% python3 -q
>>> import numpy as np
>>> np.set_printoptions(suppress=True, linewidth=120)
>>> f = np.array([3, 1, 0, 0, 1, 1, 3, 4, 0])
>>> J = np.array([np.roll(f, i) for i in range(9)])
>>> J
array([[3, 1, 0, 0, 1, 1, 3, 4, 0],
       [0, 3, 1, 0, 0, 1, 1, 3, 4],
       [4, 0, 3, 1, 0, 0, 1, 1, 3],
       [3, 4, 0, 3, 1, 0, 0, 1, 1],
       [1, 3, 4, 0, 3, 1, 0, 0, 1],
       [1, 1, 3, 4, 0, 3, 1, 0, 0],
       [0, 1, 1, 3, 4, 0, 3, 1, 0],
       [0, 0, 1, 1, 3, 4, 0, 3, 1],
       [1, 0, 0, 1, 1, 3, 4, 0, 3]])
>>> f = np.array([0, -1, 1, 1, 2, -2, 2, 0, -1])
>>> Y = J + np.outer(f, np.eye(9)[4])
>>> np.round(np.linalg.det(Y) / np.linalg.det(J), 2), round(float(1 + np.linalg.solve(J, f)[4]), 2)
(np.float64(1.81), 1.81)
>>> np.linalg.matrix_rank(Y - J)
np.int64(1)
>>> t3 = np.stack([J, -1 * J, J[::-1]])
>>> np.round(np.linalg.norm(t3, axis=(1, 2)), 2)
array([18.25, 18.25, 18.25])
>>> np.linalg.matrix_rank(t3.reshape(3, -1))
np.int64(2)
>>> (t3 @ J.T).shape
(3, 9, 9)
>>> np.linalg.matrix_rank(t3)
array([9, 9, 9])
>>> np.einsum("bij,cij->bc", t3, t3)
array([[ 333, -333,  169],
       [-333,  333, -169],
       [ 169, -169,  333]])
>>> np.round(np.sort(np.abs(np.fft.fft(J[0]))), 2), np.round(np.sort(np.linalg.svd(J, compute_uv=False)), 2)
(array([ 2.28,  2.28,  3.98,  3.98,  5.  ,  5.  ,  5.99,  5.99, 13.  ]), array([ 2.28,  2.28,  3.98,  3.98,  5.  ,  5.  ,  5.99,  5.99, 13.  ]))
>>> J @ (-1.0) ** np.arange(9)
array([ 1., -1.,  9., -3.,  5., -3.,  3., -3.,  5.])
>>> (J @ J)[0]
array([11, 13, 15, 17, 30, 24, 20, 30,  9])
>>> np.round(np.fft.fft(J[0]), 2)
array([13.  +0.j  ,  1.08+5.89j, -0.55-2.21j,  2.5 -4.33j,  3.97-0.32j,  3.97+0.32j,  2.5 +4.33j, -0.55+2.21j,
        1.08-5.89j])
>>> J @ np.ones(9)
array([13., 13., 13., 13., 13., 13., 13., 13., 13.])
>>> Q, evecs = np.linalg.qr(J[:, :1])[0], np.linalg.qr(J[:, 1:])[0]
>>> sigma = np.linalg.svd(Q.T @ evecs, compute_uv=False)
>>> (sigma > 0.9).sum()
np.int64(0)
>>> np.round(np.degrees(np.arccos(sigma.clip(0, 1))), 2)
array([37.67])
>>> W0 = np.loadtxt("run4.csv", delimiter=",")
>>> W0
array([[-6.22,  9.29, -4.17,  4.88],
       [-4.43, 10.22, -1.4 ,  5.64],
       [-6.71,  8.09, -2.81,  5.62],
       [-5.64,  9.1 , -2.51,  5.77],
       [-6.14,  9.66, -2.84,  6.11],
       [-6.18,  8.28, -3.1 ,  6.58],
       [-4.84,  9.28, -2.61,  4.65],
       [-4.75,  8.65, -1.55,  4.33],
       [-4.71,  8.75, -3.67,  5.35],
       [-7.81,  8.85, -3.05,  5.9 ],
       [-6.52, 11.25, -4.44,  4.77],
       [-5.43,  7.9 , -1.9 ,  6.14],
       [-6.17,  8.9 , -2.13,  5.56],
       [-5.21,  8.56, -1.71,  7.2 ],
       [-6.29,  7.03, -3.05,  6.39],
       [-4.86,  7.49, -4.06,  6.52],
       [-5.64,  8.18, -2.88,  4.67],
       [-7.67, 10.1 , -3.46,  5.49],
       [-4.71, 10.15, -2.27,  5.32],
       [-7.12, 10.37, -3.02,  4.82],
       [-5.57, 10.35, -2.56,  6.74],
       [-7.81, 10.35, -5.96,  6.21],
       [-4.7 ,  9.02, -3.67,  4.16],
       [-7.92,  9.31, -4.73,  6.21],
       [-6.05,  8.18, -2.06,  4.66],
       [-4.21,  7.47, -1.06,  6.94],
       [-6.87,  7.  , -3.15,  4.73],
       [-5.71, 10.19, -3.93,  6.74],
       [-6.4 , 10.66, -3.17,  5.25],
       [-5.8 ,  8.76, -3.15,  6.99],
       [-4.99,  7.89, -2.55,  4.38],
       [-4.74,  8.58, -5.03,  5.81],
       [-5.08,  9.87, -4.43,  8.29]])
>>> z = W0[:, 1] > np.median(W0[:, 1])
>>> f = W0[z].mean(axis=0) - W0[~z].mean(axis=0)
>>> ((W0 - W0.mean(axis=0)) @ f > 0).astype(int)
array([1, 1, 0, 0, 1, 0, 0, 0, 0, 1, 1, 0, 0, 0, 0, 0, 0, 1, 1, 1, 1, 1, 1, 1, 0, 0, 0, 1, 1, 0, 0, 1, 1])
>>> f.round(2)
array([-0.36,  1.8 , -0.69, -0.06])
